In [1]: import numpy as np

In [2]: np.set_printoptions(precision=1, suppress=True, linewidth=200)

In [3]: def rd(a):
   ...:     return np.round(a, 1) + 0
   ...: 

In [4]: sv = 3 * 0.2 ** np.arange(3)

In [5]: rng = np.random.default_rng(494)

In [6]: m1 = rng.normal(size=(33, 3)) * rng.permutation(sv)

In [7]: print(rd(m1))
[[ 0.1 -2.1 -0.1]
 [-0.8  2.8  0. ]
 [ 0.  -2.3 -0.2]
 [-0.1 -0.2 -0.1]
 [ 0.4 -1.7 -0.2]
 [ 0.2  2.  -0.1]
 [ 0.7 -3.2  0. ]
 [ 0.7 -0.2 -0.2]
 [ 0.   0.3  0.1]
 [-1.3  2.2  0.1]
 [ 0.6 -0.3  0. ]
 [ 0.3  2.6  0.1]
 [-1.1 -0.1 -0.1]
 [-1.5  2.3  0.1]
 [-0.1  3.2 -0.2]
 [ 0.4  0.  -0.1]
 [-0.3  0.2 -0.1]
 [-0.7  1.4  0. ]
 [-0.6  0.2 -0.1]
 [ 0.  -2.6  0.2]
 [ 0.3 -4.4 -0.1]
 [ 0.3  3.   0.1]
 [ 0.4  3.8  0.1]
 [-0.2  3.5  0. ]
 [-0.6 -3.1 -0.1]
 [-0.3  3.8  0.2]
 [ 0.2 -2.9  0. ]
 [ 0.2 -4.5  0. ]
 [-0.5 -2.4  0. ]
 [ 1.3 -1.4  0. ]
 [ 0.4 -0.6 -0.1]
 [ 0.1  0.2  0. ]
 [ 0.5  4.1  0. ]]

In [8]: # column 1 dominates

In [9]: gram = np.cov(m1, rowvar=False)

In [10]: print(np.argwhere(np.triu(np.abs(np.corrcoef(m1.T)) > 0.8, 1)))
[]

In [11]: print(np.argsort(-m1.std(axis=0).round(6), kind="stable"))
[1 0 2]

In [12]: data = np.load("test7.npy")

In [13]: print(data)
[[ 7 -9  0  0  0  0]
 [ 4 -2  0  0  0  0]
 [-3 -1  0  0  0  0]
 [ 0  0  7 -9  0  0]
 [ 0  0  4 -2  0  0]
 [ 0  0 -3 -1  0  0]
 [ 0  0  0  0  7 -9]
 [ 0  0  0  0  4 -2]
 [ 0  0  0  0 -3 -1]]

In [14]: vec = np.array([2, 0, 2, 1, 2, 0])

In [15]: y = data @ vec

In [16]: print(rd(np.linalg.lstsq(data, y)[0]))
[2. 0. 2. 1. 2. 0.]

In [17]: print(rd(np.linalg.pinv(data) @ data))
[[1. 0. 0. 0. 0. 0.]
 [0. 1. 0. 0. 0. 0.]
 [0. 0. 1. 0. 0. 0.]
 [0. 0. 0. 1. 0. 0.]
 [0. 0. 0. 0. 1. 0.]
 [0. 0. 0. 0. 0. 1.]]

In [18]: y = y + 0.1 * rng.normal(size=9)

In [19]: print(rd(y))
[14.1  7.9 -6.1  5.   6.  -7.1 14.   8.  -5.9]

In [20]: c, *_ = np.linalg.lstsq(data, y)

In [21]: print(rd(c))
[2. 0. 2. 1. 2. 0.]

In [22]: print(rd(np.linalg.norm(y - data @ c)))
0.2

In [23]: print([round(float(np.linalg.norm(np.linalg.solve(data.T @ data + lam * np.eye(6), data.T @ y))), 2) for lam in (0, 1, 10, 100)])
[3.61, 3.41, 2.49, 1.24]
